$ python -q
>>> import numpy as np
>>> import numpy.linalg as la
>>> np.set_printoptions(precision=1, suppress=True, linewidth=100, floatmode="fixed")
>>> u = np.array([3, 0, -1, 4, 9, 8, 2, -6, -1, -8, 6, -7, 3]) + 0.5
>>> mat = np.outer(u, u) / (u @ u)
>>> mat.round(1) + 0
array([[ 0.0,  0.0,  0.0,  0.0,  0.1,  0.1,  0.0,  0.0,  0.0, -0.1,  0.1, -0.1,  0.0],
       [ 0.0,  0.0,  0.0,  0.0,  0.0,  0.0,  0.0,  0.0,  0.0,  0.0,  0.0,  0.0,  0.0],
       [ 0.0,  0.0,  0.0,  0.0,  0.0,  0.0,  0.0,  0.0,  0.0,  0.0,  0.0,  0.0,  0.0],
       [ 0.0,  0.0,  0.0,  0.1,  0.1,  0.1,  0.0, -0.1,  0.0, -0.1,  0.1, -0.1,  0.0],
       [ 0.1,  0.0,  0.0,  0.1,  0.2,  0.2,  0.1, -0.1,  0.0, -0.2,  0.2, -0.2,  0.1],
       [ 0.1,  0.0,  0.0,  0.1,  0.2,  0.2,  0.1, -0.1,  0.0, -0.2,  0.1, -0.1,  0.1],
       [ 0.0,  0.0,  0.0,  0.0,  0.1,  0.1,  0.0,  0.0,  0.0,  0.0,  0.0,  0.0,  0.0],
       [ 0.0,  0.0,  0.0, -0.1, -0.1, -0.1,  0.0,  0.1,  0.0,  0.1, -0.1,  0.1,  0.0],
       [ 0.0,  0.0,  0.0,  0.0,  0.0,  0.0,  0.0,  0.0,  0.0,  0.0,  0.0,  0.0,  0.0],
       [-0.1,  0.0,  0.0, -0.1, -0.2, -0.2,  0.0,  0.1,  0.0,  0.1, -0.1,  0.1, -0.1],
       [ 0.1,  0.0,  0.0,  0.1,  0.2,  0.1,  0.0, -0.1,  0.0, -0.1,  0.1, -0.1,  0.1],
       [-0.1,  0.0,  0.0, -0.1, -0.2, -0.1,  0.0,  0.1,  0.0,  0.1, -0.1,  0.1, -0.1],
       [ 0.0,  0.0,  0.0,  0.0,  0.1,  0.1,  0.0,  0.0,  0.0, -0.1,  0.1, -0.1,  0.0]])
>>> def softmax(z):
...     e = np.exp(z - z.max(axis=-1, keepdims=True))
...     return e / e.sum(axis=-1, keepdims=True)
... 
>>> np.round(softmax(10 * mat[6]), 1) + 0
array([0.1, 0.1, 0.1, 0.1, 0.1, 0.1, 0.1, 0.0, 0.1, 0.0, 0.1, 0.0, 0.1])
>>> softmax(mat[6])
array([0.1, 0.1, 0.1, 0.1, 0.1, 0.1, 0.1, 0.1, 0.1, 0.1, 0.1, 0.1, 0.1])
>>> softmax(mat).sum(axis=1)
array([1.0, 1.0, 1.0, 1.0, 1.0, 1.0, 1.0, 1.0, 1.0, 1.0, 1.0, 1.0, 1.0])
>>> S = mat @ mat.T / np.sqrt(13)
>>> np.round(softmax(S)[6] @ mat, 1) + 0
array([0.0, 0.0, 0.0, 0.0, 0.0, 0.0, 0.0, 0.0, 0.0, 0.0, 0.0, 0.0, 0.0])
>>> Uu, sv, vt = la.svd(mat)
>>> vecs = vt[:(sv > 1e-8).sum()]
>>> rng = np.random.default_rng(5620)
>>> vec = mat[12] + -2 * mat[1] + rng.integers(2) * np.eye(13)[2]
>>> vec.round(1) + 0
array([0.0, 0.0, 0.0, 0.0, 0.1, 0.1, 0.0, 0.0, 0.0, 0.0, 0.0, 0.0, 0.0])
>>> np.round(np.diag(vecs.T @ vecs), 1) + 0
array([0.0, 0.0, 0.0, 0.1, 0.2, 0.2, 0.0, 0.1, 0.0, 0.1, 0.1, 0.1, 0.0])
>>> round(la.norm(vec - vecs.T @ vecs @ vec), 1)
np.float64(0.0)
>>> Uu, sv, vt = la.svd(mat, full_matrices=False)
>>> np.round(sv / sv[0], 1) + 0
array([1.0, 0.0, 0.0, 0.0, 0.0, 0.0, 0.0, 0.0, 0.0, 0.0, 0.0, 0.0, 0.0])
>>> sv.round(1) + 0
array([1.0, 0.0, 0.0, 0.0, 0.0, 0.0, 0.0, 0.0, 0.0, 0.0, 0.0, 0.0, 0.0])
>>> Uu.shape, sv.shape, vt.shape
((13, 13), (13,), (13, 13))
>>> np.abs(Uu[:, 0]).round(6).argmax()
np.int64(4)
>>> Uu, sv, vt = la.svd(mat)
>>> sv.round(1) + 0
array([1.0, 0.0, 0.0, 0.0, 0.0, 0.0, 0.0, 0.0, 0.0, 0.0, 0.0, 0.0, 0.0])
>>> Y = Uu[:, :1] @ np.diag(sv[:1]) @ vt[:1]
>>> la.matrix_rank(mat, rtol=0.05)
np.int64(1)
>>> round(np.abs(mat - Y).max(), 1)
np.float64(0.0)
>>> np.round(la.norm(mat - Y, 2), 1), round(sv[1], 1)
(np.float64(0.0), np.float64(0.0))
>>> K = np.load("data.npy")
>>> K
array([[2, 0, 3, 3, 0, 0, 3, 0, 0, 0, 0, 0, 0],
       [0, 2, 0, 0, 0, 3, 0, 0, 0, 2, 0, 1, 2],
       [1, 0, 3, 0, 0, 0, 0, 0, 0, 0, 0, 0, 0],
       [1, 0, 3, 0, 0, 0, 2, 0, 0, 0, 0, 0, 0],
       [0, 0, 0, 0, 1, 0, 0, 2, 0, 0, 2, 0, 0],
       [0, 3, 0, 0, 0, 1, 0, 0, 0, 1, 0, 0, 2],
       [1, 0, 0, 0, 0, 0, 2, 0, 0, 0, 0, 0, 0],
       [0, 0, 0, 0, 2, 0, 0, 3, 0, 0, 2, 0, 0],
       [0, 0, 0, 0, 3, 0, 0, 2, 0, 0, 0, 0, 0],
       [0, 2, 0, 0, 0, 0, 0, 0, 0, 2, 0, 2, 3],
       [0, 0, 0, 0, 0, 0, 0, 1, 0, 0, 2, 0, 0],
       [0, 3, 0, 0, 0, 1, 0, 0, 0, 2, 0, 2, 1],
       [0, 2, 0, 0, 0, 3, 0, 0, 0, 0, 0, 3, 2]])
>>> # 3 blocks once reordered
>>> vec = np.array([1, 1, 6, 3, 7, 0, 2, 3, 4, 1, 2, 3, 6])
>>> h1 = np.maximum(K @ vec, 0)
>>> h1
array([35, 19, 19, 23, 17, 16,  5, 27, 27, 28,  7, 17, 23])
>>> rank = la.matrix_rank(K)
>>> rank
np.int64(12)
>>> N = la.svd(K)[2][rank:].T
>>> N.shape
(13, 1)
>>> np.allclose(K @ N, 0)
True
>>> vec = np.array([8, 3, 5, 9, 4, 5, 1, 6, 3, 3, 7, 8, 8])
>>> la.eigvalsh(2 * mat - np.eye(13))
array([-1.0, -1.0, -1.0, -1.0, -1.0, -1.0, -1.0, -1.0, -1.0, -1.0, -1.0, -1.0,  1.0])
>>> mat @ vec
array([ 1.0,  0.1, -0.1,  1.3,  2.8,  2.5,  0.7, -1.6, -0.1, -2.2,  1.9, -1.9,  1.0])
>>> mat @ mat @ vec
array([ 1.0,  0.1, -0.1,  1.3,  2.8,  2.5,  0.7, -1.6, -0.1, -2.2,  1.9, -1.9,  1.0])
>>> data = np.array([[1, -2, 1, 2, 0, 2, -2, 0, 2, 2, -1, -2, 0, -2, 2],
...     [-2, -2, 0, -1, 2, 0, 0, -2, 1, 0, 0, -1, 1, -2, -2],
...     [-1, 2, -2, 1, 0, -2, -1, 1, -2, 0, -1, 0, 1, 1, -1],
...     [1, 2, -1, 1, 1, 1, 0, 1, 1, -1, -1, -1, -1, -2, 0],
...     [2, 2, 1, -2, -2, 0, 0, 0, 0, 1, -1, 2, 2, 0, 2],
...     [-1, -2, 0, 0, 2, 0, 2, 0, 1, 1, -1, -2, -1, -2, -2]])
>>> data[-1] = data[0] + 4 * data[1]
>>> data
array([[  1,  -2,   1,   2,   0,   2,  -2,   0,   2,   2,  -1,  -2,   0,  -2,   2],
       [ -2,  -2,   0,  -1,   2,   0,   0,  -2,   1,   0,   0,  -1,   1,  -2,  -2],
       [ -1,   2,  -2,   1,   0,  -2,  -1,   1,  -2,   0,  -1,   0,   1,   1,  -1],
       [  1,   2,  -1,   1,   1,   1,   0,   1,   1,  -1,  -1,  -1,  -1,  -2,   0],
       [  2,   2,   1,  -2,  -2,   0,   0,   0,   0,   1,  -1,   2,   2,   0,   2],
       [ -7, -10,   1,  -2,   8,   2,  -2,  -8,   6,   2,  -1,  -6,   4, -10,  -6]])
>>> np.allclose(data[:-1].T @ la.lstsq(data[:-1].T, data[-1])[0], data[-1])
True
>>> feats = np.loadtxt("a.csv", delimiter=",")
>>> feats.round(1) + 0
array([[-0.5, -0.5, -2.9],
       [-2.8,  1.0,  0.0],
       [-2.3,  1.2,  1.6],
       [-2.8,  0.9, -0.3],
       [-2.3,  1.2,  1.5],
       [ 1.8, -0.1,  2.4],
       [-0.4,  0.8,  2.9],
       [-1.9,  0.1, -2.3],
       [ 2.7, -0.7,  1.2],
       [ 2.7, -0.7,  1.1],
       [ 2.4, -0.4,  1.7]])
>>> Uu, sv, vt = la.svd(feats)
>>> vecs = vt[:(sv > 1e-8).sum()]
>>> vec = feats[3] + 4 * feats[10] + rng.integers(2) * np.eye(3)[0]
>>> vec
array([ 7.9, -0.9,  6.4])
>>> np.diag(vecs.T @ vecs)
array([0.9, 0.2, 0.9])
>>> la.matrix_rank(np.vstack([feats, vec]))
np.int64(3)
>>> vecs.T @ vecs
array([[ 0.9, -0.3,  0.1],
       [-0.3,  0.2,  0.2],
       [ 0.1,  0.2,  0.9]])
>>> softmax(feats[7])
array([0.1, 0.8, 0.1])
>>> S = feats @ feats.T / np.sqrt(3)
>>> softmax(S)[7] @ feats
array([-1.7,  0.1, -2.0])
>>> cen = feats - feats.mean(axis=0)
>>> vecs = la.svd(cen)[2][:2]
>>> Y = cen - cen @ vecs.T @ vecs
>>> np.round(Y.std(axis=0), 1) + 0
array([0.0, 0.0, 0.0])
>>> la.norm(Y, axis=1).round(6).argmax()
np.int64(0)
>>> np.diag(vecs.T @ vecs)
array([0.9, 0.2, 0.9])
>>> round(float(la.norm(Y) / la.norm(cen)), 1)
0.0
>>> Uu, sv, vt = la.svd(feats)
>>> np.argmax(sv[:-1] / (sv[1:] + 1e-6)) + 1
np.int64(2)
>>> sv.round(1) + 0
array([8.0, 5.9, 0.0])
>>> Y = Uu[:, :2] @ np.diag(sv[:2]) @ vt[:2]
>>> la.matrix_rank(feats, rtol=0.05)
np.int64(2)
>>> np.round(la.norm(feats - Y, 2), 1), np.round(sv[2], 1)
(np.float64(0.0), np.float64(0.0))
>>> round(la.norm(feats - Y) / la.norm(feats), 1)
np.float64(0.0)
>>> np.round(np.abs(feats - Y).max(), 1)
np.float64(0.0)
>>> A = np.loadtxt("w.csv", delimiter=",")
>>> A
array([[ 0.4,  1.1,  0.7, -0.5, -1.4, -0.4],
       [-1.0, -0.5,  1.4, -0.4,  0.4,  1.3],
       [ 2.6, -1.2, -0.7,  0.0,  1.3,  0.0],
       [ 0.5, -0.2,  0.5, -0.4,  0.5, -1.2],
       [-0.5, -0.5,  0.7, -1.6, -0.2, -1.2],
       [ 0.6, -1.8,  1.6, -0.1,  0.2, -0.8],
       [-1.3, -0.5,  0.7,  1.4, -0.1,  0.1],
       [-0.9, -0.5, -1.1,  0.7,  1.5, -1.9],
       [ 0.0, -4.0, 13.5, -5.5, -3.5, -4.5],
       [ 1.5, -0.6,  0.4,  0.4, -1.4,  2.4],
       [ 0.0,  0.8,  1.4,  1.2,  0.2, -0.5],
       [-0.2, -0.6, -0.4,  2.3,  0.7, -0.9],
       [ 1.7, -1.4, -0.3, -0.1, -2.2, -1.0],
       [ 0.7, -0.1,  0.5,  0.8, -1.7, -1.1],
       [ 1.4,  0.9,  0.3, -1.0,  0.6, -1.3],
       [-1.3, -0.5,  0.5,  0.1,  0.8, -0.1],
       [-0.5,  1.8, -1.1, -0.5,  0.3,  0.8],
       [-0.5,  1.1,  1.5, -1.0, -0.4, -0.1],
       [-0.7, -0.8,  0.4,  0.8,  1.5,  0.2],
       [-0.2, -0.4,  0.1, -2.2,  0.2, -0.5],
       [-0.2, -0.5,  0.2, -0.2,  1.2, -0.3],
       [-0.1, -1.2, -1.0,  0.9,  0.6, -0.5],
       [-0.7,  0.0,  1.2,  0.4,  0.1,  0.9],
       [-0.7,  0.6,  1.3,  0.5, -2.6, -0.4],
       [ 1.6,  0.6, -1.0,  0.5,  1.5,  0.1],
       [-1.0,  1.2,  0.6, -0.5, -2.2,  0.2],
       [-0.4,  0.2, -1.2, -0.2, -1.7, -1.4],
       [ 1.3, -0.3, -1.1,  0.6, -0.6,  1.5],
       [-1.5,  0.6,  0.1,  1.8, -0.8,  0.8],
       [ 0.6,  1.4,  0.4,  2.0, -0.4, -1.1],
       [ 0.8, -0.7,  0.7,  0.6,  0.3, -1.6],
       [ 0.6, -0.3, -0.6,  0.4, -0.7,  1.9]])
>>> gram = np.cov(A, rowvar=False)
>>> np.polyfit(A[:, 1], A[:, 2], 1)
array([-1.3,  0.4])
>>> np.round(np.corrcoef(A.T), 1) + 0
array([[ 1.0, -0.2, -0.1,  0.0,  0.0,  0.0],
       [-0.2,  1.0, -0.6,  0.4,  0.1,  0.4],
       [-0.1, -0.6,  1.0, -0.7, -0.5, -0.6],
       [ 0.0,  0.4, -0.7,  1.0,  0.4,  0.5],
       [ 0.0,  0.1, -0.5,  0.4,  1.0,  0.2],
       [ 0.0,  0.4, -0.6,  0.5,  0.2,  1.0]])
>>> np.argwhere(np.triu(np.abs(np.corrcoef(A.T)) > 0.8, 1))
array([], shape=(0, 2), dtype=int64)
>>> gram.shape
(6, 6)
>>> np.median(A, axis=0)
array([-0.2, -0.3,  0.4,  0.2,  0.2, -0.4])
>>> np.argsort(-A.std(axis=0).round(6), kind="stable")
array([2, 3, 5, 4, 1, 0])
>>> la.eigvalsh(gram)[::-1]
array([8.9, 1.5, 1.1, 0.9, 0.8, 0.5])
>>> A.std(axis=0)
array([1.0, 1.1, 2.5, 1.4, 1.3, 1.3])
